$ ipython --no-banner

In [1]: import numpy as np

In [2]: np.set_printoptions(precision=1, suppress=True, linewidth=120, legacy="1.25")

In [3]: def tidy(a):
   ...:     return np.round(a, 1) + 0
   ...: 

In [4]: K = np.loadtxt("a.csv", delimiter=",")

In [5]: K
Out[5]: 
array([[0., 0., 0.],
       [0., 3., 0.],
       [1., 0., 3.]])

In [6]: K @ K
Out[6]: 
array([[0., 0., 0.],
       [0., 9., 0.],
       [3., 0., 9.]])

In [7]: np.linalg.matrix_rank(K - K[0, 0] * np.eye(3))
Out[7]: 2

In [8]: tidy(np.sort(np.linalg.eigvals(K)))
Out[8]: array([0., 3., 3.])

In [9]: rng = np.random.default_rng(52)

In [10]: z = rng.permutation(3)

In [11]: z
Out[11]: array([2, 1, 0])

In [12]: other = K[z][:, z]

In [13]: np.trace(other)
Out[13]: 6.0

In [14]: other
Out[14]: 
array([[3., 0., 1.],
       [0., 3., 0.],
       [0., 0., 0.]])

In [15]: rk = np.linalg.matrix_rank(other)

In [16]: rk
Out[16]: 2

In [17]: null = np.linalg.svd(other)[2][rk:].T

In [18]: tidy(null @ null.T)
Out[18]: 
array([[ 0.1,  0. , -0.3],
       [ 0. ,  0. ,  0. ],
       [-0.3,  0. ,  0.9]])

In [19]: null.shape
Out[19]: (3, 1)

In [20]: tidy(null[:, 0] / null[np.abs(null[:, 0]).round(6).argmax(), 0])
Out[20]: array([-0.3,  0. ,  1. ])

In [21]: [int(np.linalg.matrix_rank(np.delete(other, i, axis=0))) for i in range(3)]
Out[21]: [1, 1, 2]

In [22]: [int(np.linalg.matrix_rank(other[:, :j + 1])) for j in range(3)]
Out[22]: [1, 2, 2]

In [23]: P = np.triu(np.array([[2, 0, 1], [2, 0, 2], [3, 2, 2]]), 1) + np.eye(3)

In [24]: other = P @ K @ np.linalg.inv(P)

In [25]: np.poly(other)
Out[25]: array([ 1., -6.,  9.,  0.])

In [26]: tidy(np.linalg.det(other))
Out[26]: 0.0

In [27]: np.linalg.matrix_rank(other)
Out[27]: 2

In [28]: data = np.load("run6.npy")

In [29]: data
Out[29]: 
array([[0, 1],
       [1, 0]])

In [30]: # a transition matrix

In [31]: vals, evecs = np.linalg.eigh(data)

In [32]: x0 = np.array([0, 3])

In [33]: tidy(np.linalg.eigvalsh(data[1:, 1:]))
Out[33]: array([0.])

In [34]: x0 @ data @ x0 / (x0 @ x0), vals[0], vals[-1]
Out[34]: (0.0, -1.0, 1.0)

In [35]: np.abs(data).sum(axis=1).max(), np.abs(vals).max()
Out[35]: (1, 1.0)

In [36]: other = np.linalg.invert(data)
Traceback (most recent call last):
  Cell In[36], line 1
    other = np.linalg.invert(data)
AttributeError: module 'numpy.linalg' has no attribute 'invert'


In [37]: other = np.linalg.inv(data)

In [38]: data @ other
Out[38]: 
array([[1., 0.],
       [0., 1.]])

In [39]: other
Out[39]: 
array([[0., 1.],
       [1., 0.]])

In [40]: tidy(np.linalg.cond(data))
Out[40]: 1.0

In [41]: np.allclose(other, data.T)
Out[41]: True

In [42]: tidy(np.linalg.slogdet(data)[0])
Out[42]: -1.0
